>>> import numpy as np
>>> np.set_printoptions(precision=2, suppress=True, linewidth=120)
>>> def rnd(a):
...     return np.round(a, 2) + 0
... 
>>> K = np.loadtxt("a.csv", delimiter=",")
>>> K
array([[-0.7, -0.8, -0.1],
       [-0.1, -0.2,  0. ],
       [-0.9, -0.6,  0. ],
       [-0.4,  0.6,  0.1],
       [-0.2, -0.7, -0.4]])
>>> vec = np.array([-3, 2, -3])
>>> y = K @ vec
>>> rnd(np.linalg.solve(K.T @ K, K.T @ y))
array([-3.,  2., -3.])
>>> rnd(y)
array([ 0.8, -0.1,  1.5,  2.1,  0.4])
>>> rng = np.random.default_rng(324)
>>> y = y + 0.05 * rng.normal(size=5)
>>> rnd(y)
array([0.73, 0.04, 1.53, 2.07, 0.33])
>>> b, *_ = np.linalg.lstsq(K, y)
>>> rnd(K.T @ (y - K @ b))
array([0., 0., 0.])
>>> rnd(np.linalg.norm(y - K @ b))
np.float64(0.15)
>>> b.round()
array([-3.,  2., -3.])
>>> print(rnd(b))
[-2.94  1.92 -2.66]
>>> gram = K.T @ K
>>> print(rnd(np.linalg.svd(K, compute_uv=False) ** 2))
[2.8  0.72 0.07]
>>> rnd(np.linalg.eigvalsh(gram)[::-1])
array([2.8 , 0.72, 0.07])
>>> (K @ K.T).shape
(5, 5)
>>> np.trace(gram), (K ** 2).sum()
(np.float64(3.58), np.float64(3.58))
>>> np.linalg.matrix_rank(gram)
np.int64(3)
>>> M = np.array([[2, -3, 0, 1], [0, -6, 1, 2], [2, -3, 1, 1], [2, 0, 0, 0]])
>>> # looks like rank 3
>>> def softmax(z):
...     e = np.exp(z - z.max(axis=-1, keepdims=True))
...     return e / e.sum(axis=-1, keepdims=True)
... 
>>> rnd(softmax(M[3]))
array([0.71, 0.1 , 0.1 , 0.1 ])
>>> rnd(softmax(10 * M[3]))
array([1., 0., 0., 0.])
>>> att = M @ M.T / np.sqrt(4)
>>> softmax(att).round(6).argmax(axis=1)
array([1, 1, 1, 0])
>>> rnd(softmax(att))
array([[0.05, 0.91, 0.05, 0.  ],
       [0.  , 1.  , 0.  , 0.  ],
       [0.03, 0.93, 0.05, 0.  ],
       [0.32, 0.04, 0.32, 0.32]])
>>> Uu, sig, Vt = np.linalg.svd(M)
>>> V = Vt[:(sig > 1e-8).sum()]
>>> vec = M[3] + 2 * M[0] + rng.integers(2) * np.eye(4)[3]
>>> print(vec)
[ 6. -6.  0.  3.]
>>> rnd(np.linalg.norm(vec - V.T @ V @ vec))
np.float64(0.95)
>>> mat = np.array([[0, 0, 0, 1], [0, 0, 1, 0], [1, 0, 0, 0], [0, 1, 0, 0]])
>>> print(np.linalg.matrix_power(mat, 100))
[[1 0 0 0]
 [0 1 0 0]
 [0 0 1 0]
 [0 0 0 1]]
>>> mat.sum(axis=1)
array([1, 1, 1, 1])
>>> pr = np.eye(4)[1]
>>> for _ in range(6):
...     pr = pr @ mat
...     print(pr.round(2))
... 
[0. 0. 1. 0.]
[1. 0. 0. 0.]
[0. 0. 0. 1.]
[0. 1. 0. 0.]
[0. 0. 1. 0.]
[1. 0. 0. 0.]
>>> A2 = mat + rng.integers(-2, 3, (4, 1)) @ rng.integers(-2, 3, (1, 4))
>>> A2
array([[ 2,  4,  4, -1],
       [-2, -4, -3,  2],
       [-1, -4, -4,  2],
       [-2, -3, -4,  2]])
>>> np.linalg.matrix_rank(A2 - mat, tol=1e-8)
np.int64(1)
>>> print(np.abs(A2 - mat).sum(axis=1))
[12 12 12 12]
>>> print(np.linalg.matrix_rank(A2, rtol=0.1))
1
>>> print(np.argsort(-np.linalg.norm(A2, axis=0).round(6), kind="stable")[:3])
[1 2 0]
>>> rnd(np.abs(np.linalg.svd(A2)[2][-1]))
array([0.64, 0.3 , 0.3 , 0.64])
>>> [round(float(x), 2) for x in np.linalg.svd(A2, compute_uv=False)[:3]]
[11.71, 1.0, 1.0]
>>> rnd(np.linalg.norm(A2, 2) / np.linalg.norm(A2))
np.float64(0.99)
>>> round(np.log10(np.linalg.cond(A2)))
1
